In [1]: import numpy as np

In [2]: from numpy import linalg as LA

In [3]: np.set_printoptions(precision=2, suppress=True, linewidth=100)

In [4]: A = np.load("out5.npy")

In [5]: A.round(2) + 0
Out[5]: 
array([[-0.16,  0.59, -0.43, -0.26, -0.17,  0.23,  0.06, -0.36, -0.14, -0.09, -0.16, -0.33],
       [-0.31,  0.  ,  0.55, -0.27,  0.48,  0.43, -0.03, -0.21, -0.2 ,  0.1 , -0.09,  0.02],
       [ 0.59, -0.25, -0.02,  0.15,  0.02,  0.41, -0.27, -0.22, -0.15,  0.01,  0.28, -0.42],
       [ 0.12,  0.28,  0.05,  0.06, -0.07,  0.05, -0.05,  0.37, -0.75, -0.25,  0.2 ,  0.3 ],
       [-0.24, -0.02,  0.2 , -0.09, -0.46,  0.47,  0.2 ,  0.25,  0.33, -0.31,  0.4 , -0.05],
       [-0.43, -0.47, -0.44, -0.3 ,  0.1 , -0.11, -0.12, -0.08, -0.23,  0.03,  0.46,  0.  ],
       [ 0.24,  0.2 ,  0.25, -0.47,  0.24, -0.46, -0.08,  0.01,  0.16, -0.42,  0.27, -0.26],
       [-0.04, -0.23,  0.18,  0.17, -0.28, -0.14,  0.03, -0.66, -0.13, -0.5 , -0.1 ,  0.27],
       [ 0.12,  0.  ,  0.31, -0.4 , -0.58, -0.18, -0.1 , -0.12, -0.17,  0.55,  0.06,  0.03],
       [-0.2 , -0.03,  0.01, -0.04, -0.16,  0.05, -0.86,  0.2 ,  0.1 , -0.19, -0.31, -0.03],
       [ 0.39, -0.02, -0.27, -0.45,  0.09,  0.29, -0.05, -0.06,  0.24, -0.04, -0.06,  0.64],
       [-0.12,  0.45,  0.04,  0.34,  0.11, -0.04, -0.32, -0.28,  0.23,  0.23,  0.54,  0.28]])

In [6]: x0 = np.array([2, -4, -6, 1, 9, 4, -8, 7, -5, 3, -7, -4])

In [7]: np.round(LA.norm(x0), 2), round(float(LA.norm(A @ x0)), 2)
Out[7]: (np.float64(19.13), 19.13)

In [8]: np.sort(np.abs(np.degrees(np.angle(LA.eigvals(A)))))
Out[8]: 
array([  0.  ,  40.22,  40.22,  74.68,  74.68,  94.05,  94.05, 147.81, 147.81, 153.47, 153.47,
       180.  ])

In [9]: 12 - LA.matrix_rank(A - np.eye(12), tol=1e-8)
Out[9]: np.int64(1)

In [10]: round(float(LA.det(A)), 2)
Out[10]: -1.0

In [11]: [p for p in range(1, 25) if np.allclose(LA.matrix_power(A, p), np.eye(12))]
Out[11]: []

In [12]: rng = np.random.default_rng(438135)

In [13]: B = A + rng.integers(-2, 3, (12, 3)) @ rng.integers(-2, 3, (3, 12))

In [14]: B
Out[14]: 
array([[ -6.16,  -2.41,   5.57,  -2.26,  -0.17,  -4.77,   4.06,  -4.36,  -4.14,  -4.09,   4.84,
          2.67],
       [  1.69,  -1.  ,  -1.45,  -2.27,  -1.52,   5.43,  -0.03,   3.79,  -0.2 ,   4.1 ,  -3.09,
         -2.98],
       [ -0.41,  -4.25,  -2.02,   0.15,   1.02,   4.41,  -1.27,   1.78,  -5.15,   2.01,  -1.72,
         -0.42],
       [ -2.88,  -1.72,   8.05,  -9.94,  -8.07,   0.05,   8.95,   2.37,   0.25,   1.75,   3.2 ,
         -3.7 ],
       [  3.76,  -0.02,  -5.8 ,   1.91,   0.54,   6.47,  -3.8 ,   4.25,   0.33,   3.69,  -4.6 ,
         -2.05],
       [ -0.43,   1.53,   3.56,  -4.3 ,  -3.9 ,  -2.11,   3.88,  -0.08,   3.77,   0.03,   2.46,
         -2.  ],
       [  0.24,   1.2 ,   2.25,  -2.47,  -1.76,  -1.46,   1.92,   0.01,   2.16,  -0.42,   1.27,
         -1.26],
       [ -2.04,  -0.23,   6.18,  -5.83,  -5.28,  -2.14,   6.03,  -0.66,   1.87,  -0.5 ,   2.9 ,
         -1.73],
       [  6.12,   6.  ,   0.31,  -4.4 ,  -6.58,   1.82,   1.9 ,   3.88,   9.83,   4.55,  -1.94,
         -5.97],
       [ -3.2 ,  -2.03,   8.01, -10.04,  -8.16,   0.05,   8.14,   2.2 ,   1.1 ,   1.81,   2.69,
         -4.03],
       [  0.39,  -2.02,   1.73,  -6.45,  -4.91,   4.29,   3.95,   3.94,   0.24,   3.96,  -1.06,
         -3.36],
       [ -2.12,   0.45,   6.04,  -5.66,  -4.89,  -2.04,   5.68,  -0.28,   2.23,   0.23,   3.54,
         -1.72]])

In [15]: np.round(LA.svd(B - A, compute_uv=False), 2) + 0
Out[15]: array([36.43, 24.39, 15.02,  0.  ,  0.  ,  0.  ,  0.  ,  0.  ,  0.  ,  0.  ,  0.  ,  0.  ])

In [16]: np.abs(B - A).sum(axis=1)
Out[16]: array([46., 28., 24., 52., 38., 28., 14., 34., 52., 52., 36., 34.])

In [17]: B - A
Out[17]: 
array([[ -6.,  -3.,   6.,  -2.,   0.,  -5.,   4.,  -4.,  -4.,  -4.,   5.,   3.],
       [  2.,  -1.,  -2.,  -2.,  -2.,   5.,   0.,   4.,   0.,   4.,  -3.,  -3.],
       [ -1.,  -4.,  -2.,   0.,   1.,   4.,  -1.,   2.,  -5.,   2.,  -2.,   0.],
       [ -3.,  -2.,   8., -10.,  -8.,   0.,   9.,   2.,   1.,   2.,   3.,  -4.],
       [  4.,   0.,  -6.,   2.,   1.,   6.,  -4.,   4.,   0.,   4.,  -5.,  -2.],
       [  0.,   2.,   4.,  -4.,  -4.,  -2.,   4.,   0.,   4.,   0.,   2.,  -2.],
       [  0.,   1.,   2.,  -2.,  -2.,  -1.,   2.,   0.,   2.,   0.,   1.,  -1.],
       [ -2.,   0.,   6.,  -6.,  -5.,  -2.,   6.,   0.,   2.,   0.,   3.,  -2.],
       [  6.,   6.,   0.,  -4.,  -6.,   2.,   2.,   4.,  10.,   4.,  -2.,  -6.],
       [ -3.,  -2.,   8., -10.,  -8.,   0.,   9.,   2.,   1.,   2.,   3.,  -4.],
       [  0.,  -2.,   2.,  -6.,  -5.,   4.,   4.,   4.,   0.,   4.,  -1.,  -4.],
       [ -2.,   0.,   6.,  -6.,  -5.,  -2.,   6.,   0.,   2.,   0.,   3.,  -2.]])

In [18]: np.allclose(A, A.T)
Out[18]: False

In [19]: np.round((A - A.T) / 2, 2) + 0
Out[19]: 
array([[ 0.  ,  0.45, -0.51, -0.19,  0.03,  0.33, -0.09, -0.16, -0.13,  0.05, -0.28, -0.11],
       [-0.45,  0.  ,  0.4 , -0.28,  0.25,  0.45, -0.12,  0.01, -0.1 ,  0.07, -0.04, -0.21],
       [ 0.51, -0.4 ,  0.  ,  0.05, -0.09,  0.43, -0.26, -0.2 , -0.23,  0.  ,  0.28, -0.23],
       [ 0.19,  0.28, -0.05,  0.  ,  0.01,  0.17,  0.21,  0.1 , -0.18, -0.11,  0.33, -0.02],
       [-0.03, -0.25,  0.09, -0.01,  0.  ,  0.18, -0.02,  0.26,  0.46, -0.08,  0.15, -0.08],
       [-0.33, -0.45, -0.43, -0.17, -0.18,  0.  ,  0.17,  0.03, -0.02, -0.01,  0.08,  0.02],
       [ 0.09,  0.12,  0.26, -0.21,  0.02, -0.17,  0.  , -0.01,  0.13,  0.22,  0.16,  0.03],
       [ 0.16, -0.01,  0.2 , -0.1 , -0.26, -0.03,  0.01,  0.  ,  0.  , -0.35, -0.02,  0.28],
       [ 0.13,  0.1 ,  0.23,  0.18, -0.46,  0.02, -0.13,  0.  ,  0.  ,  0.22, -0.09, -0.1 ],
       [-0.05, -0.07,  0.  ,  0.11,  0.08,  0.01, -0.22,  0.35, -0.22,  0.  , -0.14, -0.13],
       [ 0.28,  0.04, -0.28, -0.33, -0.15, -0.08, -0.16,  0.02,  0.09,  0.14,  0.  ,  0.05],
       [ 0.11,  0.21,  0.23,  0.02,  0.08, -0.02, -0.03, -0.28,  0.1 ,  0.13, -0.05,  0.  ]])

In [20]: round(np.abs(LA.eigvals(A)).max(), 2)
Out[20]: np.float64(1.0)

In [21]: LA.determinant(A)
---------------------------------------------------------------------------
AttributeError                            Traceback (most recent call last)
Cell In[21], line 1
----> 1 LA.determinant(A)

AttributeError: module 'numpy.linalg' has no attribute 'determinant'

In [22]: A.inv()
---------------------------------------------------------------------------
AttributeError                            Traceback (most recent call last)
Cell In[22], line 1
----> 1 A.inv()

AttributeError: 'numpy.ndarray' object has no attribute 'inv'

In [23]: assert A == A.T
---------------------------------------------------------------------------
ValueError                                Traceback (most recent call last)
Cell In[23], line 1
----> 1 assert A == A.T

ValueError: The truth value of an array with more than one element is ambiguous. Use a.any() or a.all()
